>>> import numpy as np
>>> from numpy import linalg as LA
>>> np.set_printoptions(precision=1, suppress=True, linewidth=200, legacy="1.25")
>>> F = np.load("arr.npy")
>>> F
array([[ 10. , -18.2,  -1.2],
       [  9.4, -20.3,  -2.2],
       [ 10.4, -20. ,   0.9],
       [ 11.5, -20.5,   0.1],
       [ 10.7, -19. ,   1. ],
       [  8.3, -18.6,   0.9],
       [ 10.4, -18.8,  -1. ],
       [ 11.3, -20.9,  -0.9],
       [ 11. , -20.6,  -2.3],
       [  9.1, -18.8,   0. ],
       [  9.5, -21.9,   0.2],
       [ 12.1, -20.8,  -0.8],
       [  8.8, -19.3,   0.2],
       [ 10. , -19.8,  -1.1],
       [  9.3, -18.8,  -1.3],
       [ 11.3, -21.1,   0.8],
       [ 12.1, -20.9,   0.5],
       [  9.9, -19.2,   0.9],
       [  9.5, -20. ,   1.1],
       [ 10.5, -20.8,  -0.1],
       [ 11.1, -19. ,   0.9],
       [ 10.7, -19.2,   0.1],
       [ 10. , -19.1,   0. ]])
>>> W2 = F[[10, 16]].astype(float)
>>> for _ in range(5):
...     lab = LA.norm(F[:, None] - W2, axis=-1).argmin(axis=1)
...     W2 = np.array([F[lab == j].mean(axis=0) for j in range(2)])
... 
>>> lab
array([0, 0, 1, 1, 1, 0, 0, 1, 1, 0, 1, 1, 0, 0, 0, 1, 1, 0, 0, 1, 1, 1, 0])
>>> np.bincount(lab)
array([11, 12])
>>> feats = np.loadtxt("out15.csv", delimiter=",")
>>> feats
array([[-0.1,  2.7,  3. ,  1.8, -0.8, -1.9,  0.4, -1.8, -0.7, -2.4, -1.6,  3.9,  2. ],
       [ 0.2,  0.3,  1.9,  2.2,  0.2,  0.1,  0.3,  0.1,  2. ,  0.3, -4. ,  4.4, -0.4],
       [ 0.2,  3.9,  5.1,  3.2, -2. , -4.4,  0.3, -3.9, -3.3, -4. , -2.4,  6.1,  3.8],
       [-0.3,  2.1,  2.1,  1.1, -1.5, -2.3,  0.2, -2.3, -2. , -2.2,  0. ,  2. ,  1.7],
       [-0.2,  1.6,  3.7,  3.1, -1.1, -2. , -0.3, -1.8,  0.5, -2.4, -3.9,  5.6,  1.8],
       [ 0.3,  4. ,  5.4,  3. , -2.4, -4.3, -0.1, -4.1, -3.1, -3.7, -2.3,  5.8,  4. ],
       [-0.1,  0.3,  1.9,  1.9, -0.5,  0. ,  0.4, -0.3,  2.2, -0.8, -3.9,  3.7, -0.3],
       [ 0.3,  1.9,  4. ,  3.1, -0.7, -1.7,  0. , -1.6, -0.3, -2. , -4.1,  6.2,  1.5],
       [ 0.1,  2.1,  2.2,  0.9, -1.5, -2.3,  0.1, -2.3, -1.5, -2.2,  0. ,  2.4,  2.2]])
>>> vec = np.array([-2, -3, -2, -1, 0, 2, 1, 1, -1, 3, -2, -1, 0])
>>> np.einsum("ij,j->i", feats, vec)
array([-28.1,  -4.2, -47.9, -24.3, -26.5, -48.4,  -6.8, -26.1, -26.1])
>>> feats @ vec
array([-28.1,  -4.2, -47.9, -24.3, -26.5, -48.4,  -6.8, -26.1, -26.1])
>>> feats @ np.ones(13)
array([ 4.5,  7.6,  2.6, -1.4,  4.6,  2.5,  4.5,  6.6,  0.2])
>>> feats @ np.eye(13)[6]
array([ 0.4,  0.3,  0.3,  0.2, -0.3, -0.1,  0.4,  0. ,  0.1])
>>> U, sv, vt = LA.svd(F)
>>> np.argmax(sv[:-1] / (sv[1:] + 1e-6)) + 1
1
>>> sv
array([107.2,   4.8,   3.7])
>>> A2 = U[:, :1] @ np.diag(sv[:1]) @ vt[:1]
>>> np.round(LA.norm(F - A2) / LA.norm(F), 1)
0.1
>>> LA.matrix_rank(F, rtol=0.05)
1
>>> round(float(LA.norm(F - A2, 2)), 1), round(float(sv[1]), 1)
(4.8, 4.8)
>>> U, sv, vt = LA.svd(feats, full_matrices=False)
>>> sv
array([25.7,  9.6,  1.6,  1.1,  0.9,  0.7,  0.5,  0.4,  0.4])
>>> np.round(sv / sv[0], 1) + 0
array([1. , 0.4, 0.1, 0. , 0. , 0. , 0. , 0. , 0. ])
>>> np.round(U.T @ feats @ vt.T, 1) + 0
array([[25.7,  0. ,  0. ,  0. ,  0. ,  0. ,  0. ,  0. ,  0. ],
       [ 0. ,  9.6,  0. ,  0. ,  0. ,  0. ,  0. ,  0. ,  0. ],
       [ 0. ,  0. ,  1.6,  0. ,  0. ,  0. ,  0. ,  0. ,  0. ],
       [ 0. ,  0. ,  0. ,  1.1,  0. ,  0. ,  0. ,  0. ,  0. ],
       [ 0. ,  0. ,  0. ,  0. ,  0.9,  0. ,  0. ,  0. ,  0. ],
       [ 0. ,  0. ,  0. ,  0. ,  0. ,  0.7,  0. ,  0. ,  0. ],
       [ 0. ,  0. ,  0. ,  0. ,  0. ,  0. ,  0.5,  0. ,  0. ],
       [ 0. ,  0. ,  0. ,  0. ,  0. ,  0. ,  0. ,  0.4,  0. ],
       [ 0. ,  0. ,  0. ,  0. ,  0. ,  0. ,  0. ,  0. ,  0.4]])
>>> np.cumsum(sv ** 2) / np.sum(sv ** 2)
array([0.9, 1. , 1. , 1. , 1. , 1. , 1. , 1. , 1. ])
>>> np.round(U.T @ U, 1) + 0
array([[1., 0., 0., 0., 0., 0., 0., 0., 0.],
       [0., 1., 0., 0., 0., 0., 0., 0., 0.],
       [0., 0., 1., 0., 0., 0., 0., 0., 0.],
       [0., 0., 0., 1., 0., 0., 0., 0., 0.],
       [0., 0., 0., 0., 1., 0., 0., 0., 0.],
       [0., 0., 0., 0., 0., 1., 0., 0., 0.],
       [0., 0., 0., 0., 0., 0., 1., 0., 0.],
       [0., 0., 0., 0., 0., 0., 0., 1., 0.],
       [0., 0., 0., 0., 0., 0., 0., 0., 1.]])
>>> U.shape, sv.shape, vt.shape
((9, 9), (9,), (9, 13))
>>> np.round(LA.norm(feats) ** 2 / LA.norm(feats, 2) ** 2, 1)
1.1
>>> round(LA.norm(feats, "nuc"), 1)
40.9
>>> LA.norm(feats, axis=1).argmax()
2
>>> np.round(feats[8] @ feats[6], 1)
14.7
>>> np.round(LA.norm(feats, 1), 1), round(LA.norm(feats, np.inf), 1)
(40.1, 42.6)
>>> np.round(LA.norm(feats[8], 1), 1), round(LA.norm(feats[8], np.inf), 1)
(19.8, 2.4)
>>> round(LA.norm(feats[8] - feats[6]), 1)
7.3
>>> LA.norm(feats, axis=0)
array([ 0.6,  7.3, 10.5,  7.2,  4.1,  7.7,  0.8,  7.2,  6. ,  7.5,  8.8, 14.1,  6.9])
>>> X = np.load("x.npy")
>>> X
array([[ 1,  1, -1, -1,  1,  1, -1, -1],
       [ 1, -1, -1,  1, -1,  1,  1, -1],
       [ 1,  1, -1, -1, -1, -1,  1,  1],
       [ 1,  1,  1,  1,  1,  1,  1,  1],
       [ 1, -1,  1, -1,  1, -1,  1, -1],
       [ 1, -1, -1,  1,  1, -1, -1,  1]])
>>> G = X.T @ X
>>> np.allclose(G, G.T)
True
>>> (X @ X.T).shape
(6, 6)
>>> LA.matrix_rank(G)
6
>>> np.diag(G)
array([6, 6, 6, 6, 6, 6, 6, 6])
>>> G
array([[ 6,  0, -2,  0,  2,  0,  2,  0],
       [ 0,  6,  0, -2,  0,  2,  0,  2],
       [-2,  0,  6,  0,  2,  0,  2,  0],
       [ 0, -2,  0,  6,  0,  2,  0,  2],
       [ 2,  0,  2,  0,  6,  0, -2,  0],
       [ 0,  2,  0,  2,  0,  6,  0, -2],
       [ 2,  0,  2,  0, -2,  0,  6,  0],
       [ 0,  2,  0,  2,  0, -2,  0,  6]])
>>> r0, g = X[4], X[1]
>>> r0 @ r0
8
>>> pr = (r0 @ g) / (r0 @ r0) * r0
>>> (g - pr) @ r0
0.0
>>> LA.matrix_rank(np.outer(r0, g))
1
>>> np.round(LA.norm(r0 + g) ** 2 + LA.norm(r0 - g) ** 2, 1)
32.0
>>> K = np.loadtxt("test19.csv", delimiter=",")
>>> K
array([[ 1., -2., -2.,  1.,  2.,  1.,  0.],
       [ 2., -1., -1.,  0.,  2.,  0., -2.],
       [ 0.,  0.,  0.,  0.,  0.,  0.,  0.],
       [ 1.,  0.,  1., -2., -1.,  1., -5.],
       [ 3.,  2., -1.,  0., -1.,  2., -3.],
       [ 1., -2., -2.,  1.,  2.,  1.,  0.],
       [ 2., -1., -2.,  1.,  2., -1.,  0.],
       [ 4.,  0., -3.,  1.,  1.,  3., -3.],
       [ 2., -3., -2.,  3.,  4.,  0.,  0.],
       [ 4.,  1., -2.,  3.,  0.,  2.,  0.],
       [ 1., -5., -3.,  1.,  3.,  0.,  1.],
       [ 1.,  0., -2., -1.,  0.,  0.,  0.],
       [ 5.,  0., -2.,  5.,  2.,  1.,  0.],
       [ 2.,  2.,  0.,  2., -1.,  1., -1.],
       [-1., -2.,  1., -4.,  0.,  0., -4.],
       [ 2., -1., -3.,  2.,  1.,  0.,  3.],
       [ 0.,  0.,  2.,  0., -1.,  0., -3.],
       [ 4.,  1., -2.,  3.,  0.,  2.,  0.],
       [ 2., -1., -2.,  1.,  2., -1.,  0.],
       [ 4.,  1., -3.,  4.,  0.,  1.,  2.],
       [ 0.,  0.,  0.,  0.,  0.,  0.,  0.],
       [ 0.,  0.,  0.,  0.,  0.,  0.,  0.],
       [ 2., -2., -1., -1.,  1.,  2., -5.],
       [ 3., -3., -4.,  2.,  3.,  2.,  1.],
       [ 3.,  2., -1.,  0., -1.,  2., -3.],
       [ 2.,  2.,  0.,  2., -1.,  1., -1.],
       [ 4., -3., -5.,  0.,  3.,  3., -1.],
       [ 0.,  0.,  0.,  0.,  0.,  0.,  0.],
       [ 1., -2., -2.,  1.,  2.,  1.,  0.],
       [ 2.,  2.,  0.,  2., -1.,  1., -1.],
       [ 5., -1., -4.,  4.,  2.,  3.,  0.],
       [ 3.,  1.,  0.,  4.,  1.,  0., -1.]])
>>> lab = K[:, 6] > np.median(K[:, 6])
>>> r0 = K[lab].mean(axis=0) - K[~lab].mean(axis=0)
>>> ((K - K.mean(axis=0)) @ r0 > 0).astype(int)
array([1, 0, 0, 0, 0, 1, 1, 0, 1, 1, 1, 0, 1, 0, 0, 1, 0, 1, 1, 1, 0, 0, 0, 1, 0, 0, 1, 0, 1, 0, 1, 0])
>>> np.round((((K - K.mean(axis=0)) @ r0 > 0) == lab).mean(), 1)
0.7
>>> r0
array([ 0.5, -1.8, -2.1,  1.3,  1.1, -0.1,  2.9])
>>> lab.astype(int)
array([0, 0, 0, 0, 0, 0, 0, 0, 0, 0, 1, 0, 0, 0, 0, 1, 0, 0, 0, 1, 0, 0, 0, 1, 0, 0, 0, 0, 0, 0, 0, 0])
>>> G = np.cov(K, rowvar=False)
>>> round(float(np.corrcoef(K[:, 0], K[:, 1])[0, 1]), 1)
0.2
>>> np.median(K, axis=0)
array([ 2. ,  0. , -2. ,  1. ,  0.5,  1. ,  0. ])
>>> np.round(np.corrcoef(K.T), 1) + 0
array([[ 1. ,  0.2, -0.6,  0.7,  0.2,  0.7,  0.1],
       [ 0.2,  1. ,  0.5,  0.2, -0.8,  0.1, -0.2],
       [-0.6,  0.5,  1. , -0.4, -0.7, -0.5, -0.5],
       [ 0.7,  0.2, -0.4,  1. ,  0.3,  0.2,  0.6],
       [ 0.2, -0.8, -0.7,  0.3,  1. ,  0. ,  0.4],
       [ 0.7,  0.1, -0.5,  0.2,  0. ,  1. , -0.2],
       [ 0.1, -0.2, -0.5,  0.6,  0.4, -0.2,  1. ]])
>>> np.argsort(-K.std(axis=0).round(6), kind="stable")
array([3, 6, 1, 2, 0, 4, 5])
>>> W0 = np.load("a.npy")
>>> W0
array([[ 1.3, -0.1,  0.1, -0.1, -0.7,  1.1,  0. , -0.3,  0.4],
       [-0.1,  1.6, -0.2, -0.2, -0.8, -0.3,  0. , -0.9,  0.5],
       [ 0.1, -0.2, -1.1,  0.5, -0.1, -0.7, -0.2, -0.5,  0.6],
       [-0.1, -0.2,  0.5,  0.7, -0.3, -0.4, -0.2,  1.1,  0.2],
       [-0.7, -0.8, -0.1, -0.3, -1.2,  0. ,  0.1,  0.5,  0.7],
       [ 1.1, -0.3, -0.7, -0.4,  0. , -0.9,  0.2,  0.5, -0.3],
       [ 0. ,  0. , -0.2, -0.2,  0.1,  0.2, -0.6,  1.5,  0.4],
       [-0.3, -0.9, -0.5,  1.1,  0.5,  0.5,  1.5,  0.8,  0.4],
       [ 0.4,  0.5,  0.6,  0.2,  0.7, -0.3,  0.4,  0.4,  1.3]])
>>> q, Rm = LA.qr(W0)
>>> np.round(abs(Rm[0, 0]), 1), np.round(LA.norm(W0[:, 0]), 1)
(1.9, 1.9)
>>> np.round(q @ Rm, 1) + 0
array([[ 1.3, -0.1,  0.1, -0.1, -0.7,  1.1,  0. , -0.3,  0.4],
       [-0.1,  1.6, -0.2, -0.2, -0.8, -0.3,  0. , -0.9,  0.5],
       [ 0.1, -0.2, -1.1,  0.5, -0.1, -0.7, -0.2, -0.5,  0.6],
       [-0.1, -0.2,  0.5,  0.7, -0.3, -0.4, -0.2,  1.1,  0.2],
       [-0.7, -0.8, -0.1, -0.3, -1.2,  0. ,  0.1,  0.5,  0.7],
       [ 1.1, -0.3, -0.7, -0.4,  0. , -0.9,  0.2,  0.5, -0.3],
       [ 0. ,  0. , -0.2, -0.2,  0.1,  0.2, -0.6,  1.5,  0.4],
       [-0.3, -0.9, -0.5,  1.1,  0.5,  0.5,  1.5,  0.8,  0.4],
       [ 0.4,  0.5,  0.6,  0.2,  0.7, -0.3,  0.4,  0.4,  1.3]])
>>> np.trace(q @ q.T)
9.0
>>> np.abs(np.diag(Rm))
array([1.9, 2.1, 1.6, 1.4, 1.7, 1.6, 1.3, 1.9, 1.5])
>>> Rm.round(1) + 0
array([[-1.9, -0.2,  0.2,  0.3, -0.1, -0.1,  0.1,  0.2,  0. ],
       [ 0. , -2.1, -0.4,  0.5,  0.1,  0.3,  0.6,  1.2, -0.2],
       [ 0. ,  0. ,  1.6, -0.1,  0.2,  0.7, -0.1,  0.6,  0. ],
       [ 0. ,  0. ,  0. , -1.4, -0.7,  0. , -0.8, -0.3, -0.7],
       [ 0. ,  0. ,  0. ,  0. ,  1.7, -0.3,  0.2,  0.2, -0.5],
       [ 0. ,  0. ,  0. ,  0. ,  0. ,  1.6,  0.3, -0.5, -0.1],
       [ 0. ,  0. ,  0. ,  0. ,  0. ,  0. ,  1.3, -0.2,  0.3],
       [ 0. ,  0. ,  0. ,  0. ,  0. ,  0. ,  0. , -1.9, -0.6],
       [ 0. ,  0. ,  0. ,  0. ,  0. ,  0. ,  0. ,  0. ,  1.5]])
>>> np.round(q.T @ q, 1) + 0
array([[1., 0., 0., 0., 0., 0., 0., 0., 0.],
       [0., 1., 0., 0., 0., 0., 0., 0., 0.],
       [0., 0., 1., 0., 0., 0., 0., 0., 0.],
       [0., 0., 0., 1., 0., 0., 0., 0., 0.],
       [0., 0., 0., 0., 1., 0., 0., 0., 0.],
       [0., 0., 0., 0., 0., 1., 0., 0., 0.],
       [0., 0., 0., 0., 0., 0., 1., 0., 0.],
       [0., 0., 0., 0., 0., 0., 0., 1., 0.],
       [0., 0., 0., 0., 0., 0., 0., 0., 1.]])
>>> q.round(1) + 0
array([[-0.7,  0.1,  0.2, -0.1, -0.5,  0.5, -0.1,  0.1,  0.1],
       [ 0.1, -0.8, -0.3, -0.1, -0.4,  0. ,  0.3, -0.2, -0.1],
       [-0.1,  0.1, -0.7, -0.3, -0.1, -0.2, -0.4,  0.3,  0.4],
       [ 0.1,  0.1,  0.3, -0.5, -0.4, -0.5, -0.3, -0.2, -0.3],
       [ 0.4,  0.3,  0. ,  0.4, -0.5, -0.2,  0.3, -0.1,  0.4],
       [-0.6,  0.2, -0.3,  0.2,  0.1, -0.5,  0.3, -0.2, -0.3],
       [ 0. ,  0. , -0.1,  0.1,  0.1,  0.2, -0.4, -0.8,  0.1],
       [ 0.2,  0.4, -0.2, -0.6,  0.1,  0.3,  0.5, -0.2, -0.1],
       [-0.2, -0.2,  0.3, -0.3,  0.3, -0.3,  0.3, -0.2,  0.7]])
>>> np.allclose(Rm.T @ Rm, W0.T @ W0)
True
>>> m1 = np.load("run17.npy")
>>> m1.round(1) + 0
array([[ 0.2, -1.3, -2.2, -1. , -0.3,  0. ,  0.2, -4.1],
       [-0.2, -1.1, -2.6, -1.7,  0.4, -0.2, -0.2, -3.8],
       [-0.2,  1.4,  2.2,  1. ,  0.3,  0. , -0.2,  4.1],
       [-1.2,  0. , -2.7, -2.8,  2.1, -0.5, -1. , -1.7],
       [ 0.4, -1.4, -2. , -0.8, -0.6,  0. ,  0.3, -4.2],
       [-1.4,  1.6,  0.1, -1.3,  2.3, -0.4, -1.2,  3.5],
       [-1.4,  1.6,  0.1, -1.4,  2.4, -0.4, -1.2,  3.4],
       [ 0.4, -1.4, -2. , -0.7, -0.6,  0. ,  0.3, -4.2],
       [-1.6,  1.2, -1.2, -2.4,  2.8, -0.5, -1.4,  1.9],
       [-1. ,  1.6,  1. , -0.4,  1.7, -0.2, -0.8,  4.1],
       [ 1.5, -0.7,  2.2,  2.8, -2.7,  0.6,  1.4,  0. ],
       [ 1.5, -1.6,  0.2,  1.6, -2.5,  0.4,  1.3, -3.1],
       [ 1.3, -1.6, -0.2,  1.2, -2.3,  0.4,  1.1, -3.5],
       [ 1.6, -0.7,  2.2,  2.8, -2.7,  0.6,  1.4, -0.1],
       [-1.6,  1.2, -1.3, -2.4,  2.8, -0.6, -1.4,  1.7],
       [ 0.3,  1. ,  2.6,  1.9, -0.6,  0.2,  0.3,  3.6],
       [-0.4,  1.5,  2. ,  0.7,  0.7,  0. , -0.3,  4.2],
       [-0.5, -0.8, -2.7, -2.1,  1. , -0.3, -0.5, -3.3],
       [ 0.8, -1.6, -1.3,  0.1, -1.4,  0.2,  0.7, -4.2],
       [ 1.5, -0.6,  2.3,  2.8, -2.7,  0.6,  1.3,  0.1],
       [ 0.2, -1.3, -2.2, -1.1, -0.3, -0.1,  0.1, -4.1],
       [ 1.2, -1.7, -0.6,  0.8, -2. ,  0.3,  1. , -3.8],
       [ 0.5, -1.5, -1.8, -0.6, -0.8,  0.1,  0.4, -4.2],
       [-1.6,  0.9, -1.8, -2.7,  2.8, -0.6, -1.4,  0.8],
       [-0.3,  1.4,  2.1,  0.9,  0.4,  0. , -0.2,  4.2],
       [-1.6,  1.5, -0.6, -1.9,  2.7, -0.5, -1.3,  2.6],
       [-0.5, -0.8, -2.7, -2.1,  1. , -0.3, -0.5, -3.3],
       [ 1.6, -1. ,  1.7,  2.6, -2.8,  0.6,  1.4, -1.1],
       [-1. , -0.2, -2.8, -2.6,  1.8, -0.4, -0.9, -2.2],
       [-0.2,  1.3,  2.2,  1. ,  0.3,  0. , -0.2,  4.1],
       [-1. ,  1.7,  0.9, -0.5,  1.8, -0.3, -0.9,  4. ],
       [ 1.3, -1.6, -0.3,  1.1, -2.2,  0.4,  1.1, -3.6],
       [ 0.3,  1. ,  2.6,  1.8, -0.6,  0.2,  0.3,  3.6],
       [ 0.4, -1.5, -2. , -0.7, -0.7,  0. ,  0.3, -4.2],
       [ 1.3, -0.2,  2.6,  2.8, -2.3,  0.5,  1.2,  1.3],
       [ 1.1, -1.7, -0.9,  0.6, -1.8,  0.3,  0.9, -4. ],
       [-1.6,  0.9, -1.8, -2.7,  2.8, -0.6, -1.4,  0.9],
       [ 1.3, -0.2,  2.6,  2.8, -2.3,  0.5,  1.2,  1.2],
       [ 1.5, -0.6,  2.3,  2.8, -2.7,  0.6,  1.3,  0.2],
       [-0.8, -0.6, -2.8, -2.4,  1.4, -0.4, -0.7, -2.9],
       [ 0.1,  1.1,  2.5,  1.6, -0.3,  0.2,  0.1,  3.9],
       [ 0.6, -1.6, -1.6, -0.3, -1. ,  0.1,  0.5, -4.2],
       [ 1.6, -1.3,  1. ,  2.2, -2.8,  0.5,  1.4, -2.2],
       [ 1.4, -1.6,  0.1,  1.5, -2.5,  0.4,  1.2, -3.2],
       [ 0.7, -1.6, -1.6, -0.2, -1.1,  0.1,  0.6, -4.2],
       [-1.6,  1.2, -1.3, -2.4,  2.8, -0.6, -1.4,  1.7]])
>>> # looks like rank 2
>>> round(LA.norm(X, 1), 1), round(float(LA.norm(X, np.inf)), 1)
(6.0, 8.0)
>>> LA.norm(X, axis=1).argmax()
0
>>> X[4] @ X[0]
0
